$ python -q
>>> import numpy as np
>>> np.set_printoptions(precision=2, suppress=True, linewidth=120, sign=" ")
>>> def tidy(a):
...     return np.round(a, 2) + 0
... 
>>> f = np.array([-2, 1, -3, 2, 2, -1, 3, 3, 2, 3, 0])
>>> arr = 4 * np.eye(11) + np.outer(f, f)
>>> arr
array([[ 8., -2.,  6., -4., -4.,  2., -6., -6., -4., -6.,  0.],
       [-2.,  5., -3.,  2.,  2., -1.,  3.,  3.,  2.,  3.,  0.],
       [ 6., -3., 13., -6., -6.,  3., -9., -9., -6., -9.,  0.],
       [-4.,  2., -6.,  8.,  4., -2.,  6.,  6.,  4.,  6.,  0.],
       [-4.,  2., -6.,  4.,  8., -2.,  6.,  6.,  4.,  6.,  0.],
       [ 2., -1.,  3., -2., -2.,  5., -3., -3., -2., -3.,  0.],
       [-6.,  3., -9.,  6.,  6., -3., 13.,  9.,  6.,  9.,  0.],
       [-6.,  3., -9.,  6.,  6., -3.,  9., 13.,  6.,  9.,  0.],
       [-4.,  2., -6.,  4.,  4., -2.,  6.,  6.,  8.,  6.,  0.],
       [-6.,  3., -9.,  6.,  6., -3.,  9.,  9.,  6., 13.,  0.],
       [ 0.,  0.,  0.,  0.,  0.,  0.,  0.,  0.,  0.,  0.,  4.]])
>>> # splits into 2 blocks
>>> x = np.array([3, 8, 6, 4, -1, -1, -4, 0, 3, -9, 7])
>>> y = arr @ x
>>> y
array([  96.,  -10.,  150.,  -68.,  -88.,   38., -142., -126.,  -72., -162.,   28.])
>>> tidy(np.linalg.solve(arr, y + arr[:, 10]))
array([ 3.,  8.,  6.,  4., -1., -1., -4.,  0.,  3., -9.,  8.])
>>> tidy(np.linalg.solve(arr, y))
array([ 3.,  8.,  6.,  4., -1., -1., -4.,  0.,  3., -9.,  7.])
>>> C2 = arr.T @ arr
>>> tidy(np.linalg.svd(arr, compute_uv=False) ** 2)
array([ 3364.,    16.,    16.,    16.,    16.,    16.,    16.,    16.,    16.,    16.,    16.])
>>> np.trace(C2), (arr ** 2).sum()
(np.float64(3524.0), np.float64(3524.0))
>>> np.linalg.matrix_rank(C2)
np.int64(11)
>>> vals, vecs = np.linalg.eigh(arr)
>>> x = np.array([0, -2, 0, -3, -1, 1, 1, 1, 1, -2, 2])
>>> x @ arr @ x
np.float64(185.0)
>>> tidy(x @ arr @ x / (x @ x)), tidy(vals[0]), vals[-1]
(np.float64(7.12), np.float64(4.0), np.float64(58.0))
>>> (np.sign(vecs[:, -1].round(6)) == np.sign(vecs[0, -1].round(6))).astype(int)
array([ 1,  0,  1,  0,  0,  1,  0,  0,  0,  0,  0])
>>> K = np.load("data.npy")
>>> K
array([[-1.17,  0.09, -0.18, -0.72,  0.9 , -0.36, -0.45,  0.36],
       [-0.26,  0.02, -0.04, -0.16,  0.2 , -0.08, -0.1 ,  0.08],
       [-0.26,  0.02, -0.04, -0.16,  0.2 , -0.08, -0.1 ,  0.08],
       [ 1.3 , -0.1 ,  0.2 ,  0.8 , -1.  ,  0.4 ,  0.5 , -0.4 ],
       [-1.69,  0.13, -0.26, -1.04,  1.3 , -0.52, -0.65,  0.52],
       [-0.52,  0.04, -0.08, -0.32,  0.4 , -0.16, -0.2 ,  0.16],
       [-1.82,  0.14, -0.28, -1.12,  1.4 , -0.56, -0.7 ,  0.56],
       [ 0.  ,  0.  ,  0.  ,  0.  ,  0.  ,  0.  ,  0.  ,  0.  ],
       [ 0.26, -0.02,  0.04,  0.16, -0.2 ,  0.08,  0.1 , -0.08]])
>>> np.argsort(-np.linalg.norm(K, axis=0).round(6), kind="stable")[:3]
array([ 0,  4,  3])
>>> tidy(np.linalg.norm(K, 2) / np.linalg.norm(K))
np.float64(1.0)
>>> np.linalg.matrix_rank(K, rtol=0.1)
np.int64(1)
>>> Uu, sv, Vh = np.linalg.svd(K)
>>> np.argmax(sv[:-1] / (sv[1:] + 1e-6)) + 1
np.int64(1)
>>> tidy(sv)
array([ 4.76,  0.  ,  0.  ,  0.  ,  0.  ,  0.  ,  0.  ,  0.  ])
>>> Y = Uu[:, :1] @ np.diag(sv[:1]) @ Vh[:1]
>>> tidy(np.linalg.norm(K - Y) / np.linalg.norm(K))
np.float64(0.0)
>>> np.linalg.matrix_rank(K, rtol=0.05)
np.int64(1)
>>> tidy(np.linalg.norm(K - Y, 2)), tidy(sv[1])
(np.float64(0.0), np.float64(0.0))
>>> rng = np.random.default_rng(58)
>>> t = rng.uniform(0, 2 * np.pi, 20)
>>> O, _ = np.linalg.qr(np.array([[1.7, 1.3],
...     [1.6, -2.5],
...     [-0.3, 0.8],
...     [-2.8, -0.9],
...     [0.7, -1.4],
...     [1.7, -1.7],
...     [-0.7, -1.8],
...     [-0.2, 0.2],
...     [-1.5, -0.5],
...     [0.0, -0.9]]))
>>> J = 3 * np.c_[np.cos(t), np.sin(t)] @ O.T
>>> tidy(J)
array([[ 1.34, -1.16,  0.43, -1.41, -0.71, -0.61, -1.38,  0.07, -0.76, -0.59],
       [-1.52,  0.35, -0.22,  1.91,  0.3 , -0.09,  1.23,  0.01,  1.03,  0.43],
       [ 0.94, -1.71,  0.55, -0.69, -0.96, -1.15, -1.27,  0.14, -0.38, -0.63],
       [ 0.66, -1.89,  0.58, -0.25, -1.03, -1.36, -1.12,  0.16, -0.15, -0.61],
       [-1.47,  0.76, -0.33,  1.71,  0.51,  0.25,  1.33, -0.03,  0.93,  0.52],
       [ 0.04, -1.98,  0.55,  0.61, -1.03, -1.58, -0.7 ,  0.19,  0.32, -0.49],
       [ 1.33, -1.19,  0.44, -1.37, -0.72, -0.64, -1.38,  0.08, -0.75, -0.59],
       [ 0.02, -1.97,  0.55,  0.64, -1.03, -1.59, -0.68,  0.19,  0.33, -0.48],
       [ 0.97,  1.35, -0.29, -1.75,  0.62,  1.32, -0.25, -0.16, -0.93,  0.1 ],
       [-1.48, -0.21, -0.07,  2.04,  0.  , -0.53,  1.01,  0.06,  1.1 ,  0.29],
       [ 0.91,  1.42, -0.32, -1.69,  0.67,  1.36, -0.19, -0.16, -0.9 ,  0.13],
       [ 1.13, -1.51,  0.51, -1.  , -0.87, -0.95, -1.34,  0.11, -0.55, -0.62],
       [-1.4 , -0.53,  0.03,  2.04, -0.16, -0.76,  0.85,  0.09,  1.1 ,  0.19],
       [ 1.49,  0.17,  0.08, -2.04, -0.02,  0.5 , -1.03, -0.06, -1.1 , -0.3 ],
       [ 1.07, -1.59,  0.53, -0.9 , -0.91, -1.02, -1.32,  0.12, -0.49, -0.63],
       [ 0.71,  1.62, -0.39, -1.48,  0.79,  1.48,  0.03, -0.17, -0.79,  0.23],
       [-1.43, -0.43,  0.  ,  2.05, -0.11, -0.69,  0.9 ,  0.08,  1.1 ,  0.22],
       [-1.52,  0.29, -0.21,  1.93,  0.27, -0.13,  1.21,  0.02,  1.04,  0.42],
       [ 1.4 ,  0.52, -0.03, -2.04,  0.16,  0.76, -0.85, -0.09, -1.1 , -0.19],
       [ 0.65, -1.9 ,  0.58, -0.23, -1.04, -1.37, -1.12,  0.16, -0.13, -0.6 ]])
>>> C2 = np.cov(J, rowvar=False)
>>> tidy(C2)
array([[ 1.39, -0.24,  0.18, -1.78, -0.23,  0.14, -1.1 , -0.02, -0.96, -0.37],
       [-0.24,  1.52, -0.44, -0.19,  0.81,  1.17,  0.69, -0.14, -0.09,  0.42],
       [ 0.18, -0.44,  0.14, -0.1 , -0.24, -0.31, -0.28,  0.04, -0.06, -0.15],
       [-1.78, -0.19, -0.1 ,  2.43,  0.04, -0.58,  1.24,  0.07,  1.31,  0.36],
       [-0.23,  0.81, -0.24,  0.04,  0.44,  0.6 ,  0.45, -0.07,  0.03,  0.25],
       [ 0.14,  1.17, -0.31, -0.58,  0.6 ,  0.97,  0.29, -0.11, -0.31,  0.25],
       [-1.1 ,  0.69, -0.28,  1.24,  0.45,  0.29,  1.04, -0.03,  0.67,  0.42],
       [-0.02, -0.14,  0.04,  0.07, -0.07, -0.11, -0.03,  0.01,  0.04, -0.03],
       [-0.96, -0.09, -0.06,  1.31,  0.03, -0.31,  0.67,  0.04,  0.7 ,  0.2 ],
       [-0.37,  0.42, -0.15,  0.36,  0.25,  0.25,  0.42, -0.03,  0.2 ,  0.19]])
>>> np.argwhere(np.triu(np.abs(np.corrcoef(J.T)) > 0.8, 1))
array([[ 0,  3],
       [ 0,  6],
       [ 0,  8],
       [ 1,  2],
       [ 1,  4],
       [ 1,  5],
       [ 1,  7],
       [ 2,  4],
       [ 2,  5],
       [ 2,  7],
       [ 2,  9],
       [ 3,  8],
       [ 4,  5],
       [ 4,  7],
       [ 4,  9],
       [ 5,  7],
       [ 6,  9]])
>>> tidy(np.corrcoef(J.T))
array([[ 1.  , -0.17,  0.42, -0.97, -0.3 ,  0.12, -0.91, -0.12, -0.97, -0.73],
       [-0.17,  1.  , -0.96, -0.1 ,  0.99,  0.96,  0.55, -0.96, -0.09,  0.79],
       [ 0.42, -0.96,  1.  , -0.17, -0.99, -0.85, -0.75,  0.85, -0.18, -0.92],
       [-0.97, -0.1 , -0.17,  1.  ,  0.04, -0.38,  0.78,  0.38,  1.  ,  0.53],
       [-0.3 ,  0.99, -0.99,  0.04,  1.  ,  0.91,  0.66, -0.91,  0.05,  0.87],
       [ 0.12,  0.96, -0.85, -0.38,  0.91,  1.  ,  0.29, -1.  , -0.37,  0.58],
       [-0.91,  0.55, -0.75,  0.78,  0.66,  0.29,  1.  , -0.29,  0.78,  0.95],
       [-0.12, -0.96,  0.85,  0.38, -0.91, -1.  , -0.29,  1.  ,  0.37, -0.58],
       [-0.97, -0.09, -0.18,  1.  ,  0.05, -0.37,  0.78,  0.37,  1.  ,  0.54],
       [-0.73,  0.79, -0.92,  0.53,  0.87,  0.58,  0.95, -0.58,  0.54,  1.  ]])
>>> r = np.linalg.matrix_rank(J)
>>> r
np.int64(2)
>>> ns = np.linalg.svd(J)[2][r:].T
>>> [int(np.linalg.matrix_rank(J[:, :j + 1])) for j in range(10)]
[1, 2, 2, 2, 2, 2, 2, 2, 2, 2]
>>> ns.shape
(10, 8)
>>> W1 = np.array([[1, 0],
...     [0, 2],
...     [3, 0],
...     [3, 1],
...     [1, 2],
...     [0, 1],
...     [1, 1],
...     [3, 2],
...     [2, 1],
...     [3, 3]])
>>> b = np.array([1, 3])
>>> act = np.maximum(J @ W1 + b, 0)
>>> (act > 0).mean(axis=0)
array([ 0.4,  0.5])
>>> (act > 0).astype(int)
array([[ 0,  0],
       [ 1,  1],
       [ 0,  0],
       [ 0,  0],
       [ 1,  1],
       [ 1,  0],
       [ 0,  0],
       [ 1,  0],
       [ 0,  1],
       [ 1,  1],
       [ 0,  1],
       [ 0,  0],
       [ 1,  1],
       [ 0,  0],
       [ 0,  0],
       [ 0,  1],
       [ 1,  1],
       [ 1,  1],
       [ 0,  1],
       [ 0,  0]])
>>> W2 = np.array([[2, -2], [-2, 2]])
>>> W1 @ W2
array([[ 2, -2],
       [-4,  4],
       [ 6, -6],
       [ 4, -4],
       [-2,  2],
       [-2,  2],
       [ 0,  0],
       [ 2, -2],
       [ 2, -2],
       [ 0,  0]])
>>> tidy(act @ W2)
array([[  0.  ,   0.  ],
       [ -0.48,   0.48],
       [  0.  ,   0.  ],
       [  0.  ,   0.  ],
       [ -4.85,   4.85],
       [  5.06,  -5.06],
       [  0.  ,   0.  ],
       [  5.28,  -5.28],
       [-10.67,  10.67],
       [  5.04,  -5.04],
       [-11.65,  11.65],
       [  0.  ,   0.  ],
       [  7.87,  -7.87],
       [  0.  ,   0.  ],
       [  0.  ,   0.  ],
       [-14.8 ,  14.8 ],
       [  7.  ,  -7.  ],
       [  0.12,  -0.12],
       [ -0.73,   0.73],
       [  0.  ,   0.  ]])
>>> (act @ W2).round(6).argmax(axis=1)
array([ 0,  1,  0,  0,  1,  0,  0,  0,  1,  0,  1,  0,  0,  0,  0,  1,  0,  0,  1,  0])
>>> data = np.loadtxt("w.csv", delimiter=",")
>>> data
array([[ 3.07,  0.46, -3.54, -2.07, -2.07],
       [ 5.09, -0.54, -4.54, -4.09, -4.09],
       [ 4.68, -0.34, -4.34, -3.68, -3.68],
       [ 0.15,  1.93, -2.07,  0.85,  0.85],
       [ 3.41,  0.3 , -3.7 , -2.41, -2.41],
       [ 3.42,  0.29, -3.71, -2.42, -2.42],
       [ 1.88,  1.06, -2.94, -0.88, -0.88],
       [ 3.07,  0.46, -3.54, -2.07, -2.07],
       [ 1.  ,  1.5 , -2.5 ,  0.  ,  0.  ],
       [ 0.89,  1.56, -2.44,  0.11,  0.11],
       [ 1.64,  1.18, -2.82, -0.64, -0.64],
       [ 0.38,  1.81, -2.19,  0.62,  0.62],
       [ 1.42,  1.29, -2.71, -0.42, -0.42],
       [ 0.11,  1.95, -2.05,  0.89,  0.89],
       [ 2.04,  0.98, -3.02, -1.04, -1.04],
       [ 2.38,  0.81, -3.19, -1.38, -1.38],
       [-0.01,  2.01, -1.99,  1.01,  1.01],
       [ 1.27,  1.37, -2.63, -0.27, -0.27],
       [ 3.48,  0.26, -3.74, -2.48, -2.48],
       [-0.53,  2.27, -1.73,  1.53,  1.53],
       [ 2.48,  0.76, -3.24, -1.48, -1.48],
       [ 1.35,  1.33, -2.67, -0.35, -0.35],
       [ 2.09,  0.96, -3.04, -1.09, -1.09],
       [ 5.61, -0.81, -4.81, -4.61, -4.61],
       [-0.98,  2.49, -1.51,  1.98,  1.98]])
>>> # columns 3 and 4 are equal
>>> C2 = np.cov(data, rowvar=False)
>>> np.median(data, axis=0)
array([ 1.88,  1.06, -2.94, -0.88, -0.88])
>>> np.argwhere(np.triu(np.abs(np.corrcoef(data.T)) > 0.8, 1))
array([[ 0,  1],
       [ 0,  2],
       [ 0,  3],
       [ 0,  4],
       [ 1,  2],
       [ 1,  3],
       [ 1,  4],
       [ 2,  3],
       [ 2,  4],
       [ 3,  4]])
>>> C2.shape
(5, 5)
>>> tidy(np.polyfit(data[:, 3], data[:, 0], 1))
array([-1.,  1.])
>>> tidy(data.std(axis=0))
array([ 1.69,  0.85,  0.85,  1.69,  1.69])
>>> dist = np.linalg.norm(data[:, None] - data[None], axis=-1)
>>> dist.shape
(25, 25)
>>> np.unravel_index(dist.round(6).argmax(), dist.shape)
(np.int64(23), np.int64(24))
>>> np.linalg.matrix_rank(dist ** 2)
np.int64(4)
>>> tidy(dist[:5, :5])
array([[ 0.  ,  3.77,  3.01,  5.47,  0.63],
       [ 3.77,  0.  ,  0.76,  9.24,  3.14],
       [ 3.01,  0.76,  0.  ,  8.48,  2.38],
       [ 5.47,  9.24,  8.48,  0.  ,  6.1 ],
       [ 0.63,  3.14,  2.38,  6.1 ,  0.  ]])
>>> Y = np.array([[-3, -2, 4], [1, 3, -4], [0, -4, 2], [-4, 4, 1], [-3, 0, 2]])
>>> np.linalg.matrix_rank(data @ Y)
np.int64(3)
>>> np.vstack([data, Y.T]).shape
(28, 5)
>>> Y @ data
Traceback (most recent call last):
  File "<python-input-73>", line 1, in <module>
    Y @ data
    ~~^~~~~~
ValueError: matmul: Input operand 1 has a mismatch in its core dimension 0, with gufunc signature (n?,k),(k,m?)->(n?,m?) (size 25 is different from 3)
